% python3 -q
>>> import numpy as np
>>> import numpy.linalg as la
>>> np.set_printoptions(suppress=True, linewidth=200)
>>> def tidy(a):
...     return np.round(a, 2) + 0
... 
>>> F = np.load("mat.npy")
>>> print(F)
[[-1  0  1  2]
 [-3 -2  1  2]
 [-5 -2  2  4]
 [-7  0  3  3]
 [-5 -2  3  4]
 [-7 -2  2  3]
 [-9 -2  3  3]
 [-8 -1  3  4]
 [-8 -1  2  3]
 [-7 -3  0  4]
 [-9 -4 -2  4]
 [-7 -4  0  6]
 [-9 -3  0  4]
 [-9 -2 -1  2]
 [-9  0 -1  3]
 [-9  1 -3  2]
 [-9  0 -4  3]
 [-7  1 -6  2]
 [-5  1 -4  4]
 [-5 -1 -4  4]
 [-3 -2 -2  5]
 [-4 -3 -4  5]
 [-5 -4 -4  4]
 [-6 -6 -4  3]
 [-7 -5 -5  5]
 [-9 -6 -7  4]
 [-7 -7 -6  6]]
>>> W1 = np.array([[0, 0, -1, -2, -1, 1],
...     [1, -2, 1, 1, 2, 2],
...     [-2, 2, 2, 1, 2, 0],
...     [0, 2, 2, 2, 1, -2]])
>>> beta = np.array([2, 2, 0, 0, 2, 0])
>>> H = np.maximum(F @ W1 + beta, 0)
>>> print(tidy((H > 0).mean(axis=0)))
[0.56 0.85 0.85 1.   0.78 0.  ]
>>> print(la.matrix_rank(H))
5
>>> C = np.array([[2, 1], [-1, -4], [2, 4], [3, -3], [-4, 2], [-5, -4]])
>>> print(H @ C)
[[ -1 -11]
 [  9 -37]
 [ 22 -44]
 [ 21 -13]
 [ 19 -43]
 [ 26 -40]
 [ 31 -39]
 [ 30 -30]
 [ 29 -27]
 [ 37 -59]
 [ 56 -72]
 [ 46 -80]
 [ 45 -59]
 [ 43 -37]
 [ 49 -13]
 [ 58  -1]
 [ 70 -10]
 [ 65 -22]
 [ 59   0]
 [ 57 -28]
 [ 38 -48]
 [ 43 -54]
 [ 34 -60]
 [ 20 -68]
 [ 48 -75]
 [ 51 -61]
 [ 37 -96]]
>>> P = F @ la.solve(F.T @ F, F.T)
>>> print(tidy(np.trace(P)))
4.0
>>> D = la.norm(F[:, None] - F[None], axis=-1)
>>> print(np.unravel_index(D.round(6).argmax(), D.shape))
(np.int64(0), np.int64(25))
>>> print((D + 1e9 * np.eye(27)).round(6).argmin(axis=1))
[ 1  0  4  7  2  8  7  8  5 12 12  9  9 14 13 16 15 16 19 18 21 22 21 22 26 24 24]
>>> print(np.flatnonzero(D[0] < D.mean() / 2))
[0 1]
>>> print(D[0].round(6).argsort(kind="stable")[:4])
[ 0  1  2 20]
>>> Xs = F - F.mean(axis=0)
>>> U, sig, vt = la.svd(Xs, full_matrices=False)
>>> print(tidy(sig ** 2 / (sig ** 2).sum()))
[0.52 0.23 0.21 0.04]
>>> print(tidy(np.abs(vt[-1])))
[0.07 0.34 0.   0.94]
>>> print(np.abs(vt[0]).argmax())
2
>>> print(tidy(Xs.mean(axis=0)))
[0. 0. 0. 0.]
>>> print(tidy(sig))
[16.96 11.32 10.66  4.42]
>>> print(np.abs(U[:, 0]).argmax())
25
>>> print(tidy(vt[0] * np.sign(vt[0, np.abs(vt[0]).argmax()])))
[ 0.08  0.37  0.92 -0.13]
>>> print(np.searchsorted(np.cumsum(sig ** 2) / (sig ** 2).sum(), 0.9) + 1)
3
>>> print((np.sign(U[:, 0]) == np.sign(U[0, 0])).astype(int))
[1 1 1 1 1 1 1 1 1 1 0 1 1 1 1 0 0 0 0 0 0 0 0 0 0 0 0]
>>> A = np.load("x.npy")
>>> print(A)
[[0 0 0 0 0 0]
 [0 4 0 0 0 0]
 [2 4 4 0 0 0]
 [4 1 4 2 0 0]
 [4 1 3 2 5 0]
 [0 4 2 3 0 5]]
>>> # rank 5
>>> rank = la.matrix_rank(A)
>>> print(rank)
5
>>> null = la.svd(A)[2][rank:].T
>>> print(null.shape)
(6, 1)
>>> print(np.allclose(A @ null, 0))
True
>>> print(tidy(A @ null))
[[0.]
 [0.]
 [0.]
 [0.]
 [0.]
 [0.]]
>>> print(tidy(null[:, 0] / null[np.abs(null[:, 0]).round(6).argmax(), 0]))
[ 1.   0.  -0.5 -1.  -0.1  0.8]
>>> print([int(la.matrix_rank(A[:i])) for i in range(1, len(A) + 1)])
[0, 1, 2, 3, 4, 5]
>>> data = np.load("test14.npy")
>>> print(data)
[[1 1 2 2]
 [1 1 2 2]
 [5 5 6 6]
 [2 2 3 3]
 [6 6 7 7]
 [5 5 6 6]]
>>> u, v = data[5], data[1]
>>> print(u @ u)
122
>>> p = (u @ v) / (u @ u) * u
>>> print(tidy(la.norm(u + v) ** 2 + la.norm(u - v) ** 2))
264.0
>>> print(tidy(p))
[1.39 1.39 1.67 1.67]
>>> print(np.outer(u, v))
[[ 5  5 10 10]
 [ 5  5 10 10]
 [ 6  6 12 12]
 [ 6  6 12 12]]
>>> U, sig, vt = la.svd(data)
>>> print(np.argmax(sig[:-1] / (sig[1:] + 1e-6)) + 1)
2
>>> M2 = U[:, :2] @ np.diag(sig[:2]) @ vt[:2]
>>> print(tidy(M2))
[[1. 1. 2. 2.]
 [1. 1. 2. 2.]
 [5. 5. 6. 6.]
 [2. 2. 3. 3.]
 [6. 6. 7. 7.]
 [5. 5. 6. 6.]]
>>> print(tidy(np.abs(data - M2).max()))
0.0
>>> print(la.matrix_rank(data, rtol=0.05))
2
>>> print(la.matrix_rank(M2))
2
>>> def softmax(z):
...     e = np.exp(z - z.max(axis=-1, keepdims=True))
...     return e / e.sum(axis=-1, keepdims=True)
... 
>>> print(tidy(softmax(10 * data[4])))
[0.  0.  0.5 0.5]
>>> print(tidy(softmax(data[4] + 4)))
[0.13 0.13 0.37 0.37]
>>> print(tidy(softmax(data[4])))
[0.13 0.13 0.37 0.37]
>>> S = data @ data.T / np.sqrt(4)
>>> print(tidy(softmax(S + np.triu(np.full(S.shape, -np.inf), 1))))
[[1.  0.  0.  0.  0.  0. ]
 [0.5 0.5 0.  0.  0.  0. ]
 [0.  0.  1.  0.  0.  0. ]
 [0.  0.  1.  0.  0.  0. ]
 [0.  0.  0.  0.  1.  0. ]
 [0.  0.  0.  0.  1.  0. ]]
>>> print(tidy(softmax(S)[4] @ data))
[6. 6. 7. 7.]
>>> rng = np.random.default_rng(14417)
>>> arr = np.eye(7, dtype=int)[rng.permutation(7)]
>>> print(arr)
[[0 0 0 0 1 0 0]
 [0 0 0 0 0 0 1]
 [0 0 1 0 0 0 0]
 [0 0 0 1 0 0 0]
 [0 0 0 0 0 1 0]
 [0 1 0 0 0 0 0]
 [1 0 0 0 0 0 0]]
>>> print(tidy(np.sort(la.eigvals(arr).real)))
[-0.81 -0.81  0.31  0.31  1.    1.    1.  ]
>>> print(arr @ arr)
[[0 0 0 0 0 1 0]
 [1 0 0 0 0 0 0]
 [0 0 1 0 0 0 0]
 [0 0 0 1 0 0 0]
 [0 1 0 0 0 0 0]
 [0 0 0 0 0 0 1]
 [0 0 0 0 1 0 0]]
>>> print(tidy(la.det(arr)))
1.0
>>> u = np.array([1, 5, 6, 2, 6, 0, 3])
>>> M2 = arr + np.outer(u, np.eye(7)[2])
>>> print(tidy(la.det(M2) / la.det(arr)), tidy(1 + la.solve(arr, u)[2]))
7.0 7.0
>>> print(M2)
[[0. 0. 1. 0. 1. 0. 0.]
 [0. 0. 5. 0. 0. 0. 1.]
 [0. 0. 7. 0. 0. 0. 0.]
 [0. 0. 2. 1. 0. 0. 0.]
 [0. 0. 6. 0. 0. 1. 0.]
 [0. 1. 0. 0. 0. 0. 0.]
 [1. 0. 3. 0. 0. 0. 0.]]
>>> x = np.array([-3, 1, -1, 0, -2, -3, 1])
>>> print(tidy(np.abs(la.eigvals(arr))))
[1. 1. 1. 1. 1. 1. 1.]
>>> print([p for p in range(1, 25) if np.allclose(la.matrix_power(arr, p), np.eye(7))])
[5, 10, 15, 20]
>>> print(7 - la.matrix_rank(arr - np.eye(7), tol=1e-8))
3
>>> x = np.array([3, 3, 2, 0, 1, 0, 4])
>>> a = np.maximum(arr @ x, 0)
>>> print(tidy(np.tanh(arr @ x)))
[0.76 1.   0.96 0.   0.   1.   1.  ]
>>> print(np.flatnonzero(a > 1e-9))
[0 1 2 5 6]
>>> print(np.maximum(arr @ (3 * x), 0))
[ 3 12  6  0  0  9  9]
>>> print(arr.T @ a)
[3 3 2 0 1 0 4]
